>>> import numpy as np
>>> import numpy.linalg as la
>>> np.set_printoptions(precision=2, suppress=True, linewidth=160)
>>> A2 = np.array([[1, 2], [0, 2]])
>>> C = np.array([[3, 3], [5, 1]])
>>> arr = np.block([[A2, np.zeros((2, 2))], [np.zeros((2, 2)), C]])
>>> print(arr)
[[1. 2. 0. 0.]
 [0. 2. 0. 0.]
 [0. 0. 3. 3.]
 [0. 0. 5. 1.]]
>>> rng = np.random.default_rng(884)
>>> labels = rng.permutation(4)
>>> print(labels)
[3 2 0 1]
>>> A2 = arr[labels][:, labels]
>>> print(A2)
[[1. 5. 0. 0.]
 [3. 3. 0. 0.]
 [0. 0. 1. 2.]
 [0. 0. 0. 2.]]
>>> print(np.sort(np.abs(la.eigvals(A2))))
[1. 2. 2. 6.]
>>> print(np.diag(A2))
[1. 3. 1. 2.]
>>> print(np.trace(A2))
7.0
>>> J = np.load("arr.npy")
>>> print(J)
[[ 18   5  15   3   2]
 [-23 -21   9 -24 -21]
 [  0 -10  15 -10 -15]
 [  0 -10  51 -42   5]]
>>> def softmax(z):
...     e = np.exp(z - z.max(axis=-1, keepdims=True))
...     return e / e.sum(axis=-1, keepdims=True)
... 
>>> print(softmax(J).sum(axis=1))
[1. 1. 1. 1.]
>>> print(np.round(softmax(J[2] + 4), 2) + 0)
[0. 0. 1. 0. 0.]
>>> att = J @ J.T / np.sqrt(5)
>>> print(np.round(softmax(att), 2) + 0)
[[0. 0. 0. 1.]
 [0. 1. 0. 0.]
 [0. 0. 0. 1.]
 [0. 0. 0. 1.]]
>>> print(np.round(softmax(att)[2] @ J, 2) + 0)
[  0. -10.  51. -42.   5.]
>>> print(np.round(softmax(att + np.triu(np.full(att.shape, -np.inf), 1)), 2) + 0)
[[1. 0. 0. 0.]
 [0. 1. 0. 0.]
 [0. 1. 0. 0.]
 [0. 0. 0. 1.]]
>>> Uu, s, Vh = la.svd(J)
>>> print(np.argmax(s[:-1] / (s[1:] + 1e-6)) + 1)
3
>>> A2 = Uu[:, :3] @ np.diag(s[:3]) @ Vh[:3]
>>> print(np.round(np.abs(J - A2).max(), 2))
0.0
>>> F = np.load("sample16.npy")
>>> print(F)
[[-12.26 -15.46 -12.06  18.26   8.5 ]
 [-24.13  -5.92 -20.25   7.16  -7.02]
 [-22.99 -21.42 -20.83  22.7   -1.28]
 [ -6.48 -23.07 -16.59  22.38  -2.87]
 [-25.95 -10.74   6.01   3.45  -8.19]]
>>> r0 = np.array([-3, 0, 0])
>>> print(np.convolve(F[4], r0))
[ 77.85  32.22 -18.03 -10.35  24.57   0.     0.  ]
>>> P = np.triu(np.array([[9, -2, -2, 6, 3],
...     [-7, 8, 1, -3, 5],
...     [-5, -9, 0, 4, -4],
...     [0, 9, 4, -7, -7],
...     [-8, 7, -7, 4, 1]]), 1) + np.eye(5)
>>> A2 = P @ F @ la.inv(P)
>>> print(round(float(la.det(A2)), 2))
141485.04
>>> print(la.matrix_rank(A2))
5
>>> print(np.poly(A2))
[      1.        24.82    -546.77   -9401.63  -86978.22 -141485.04]
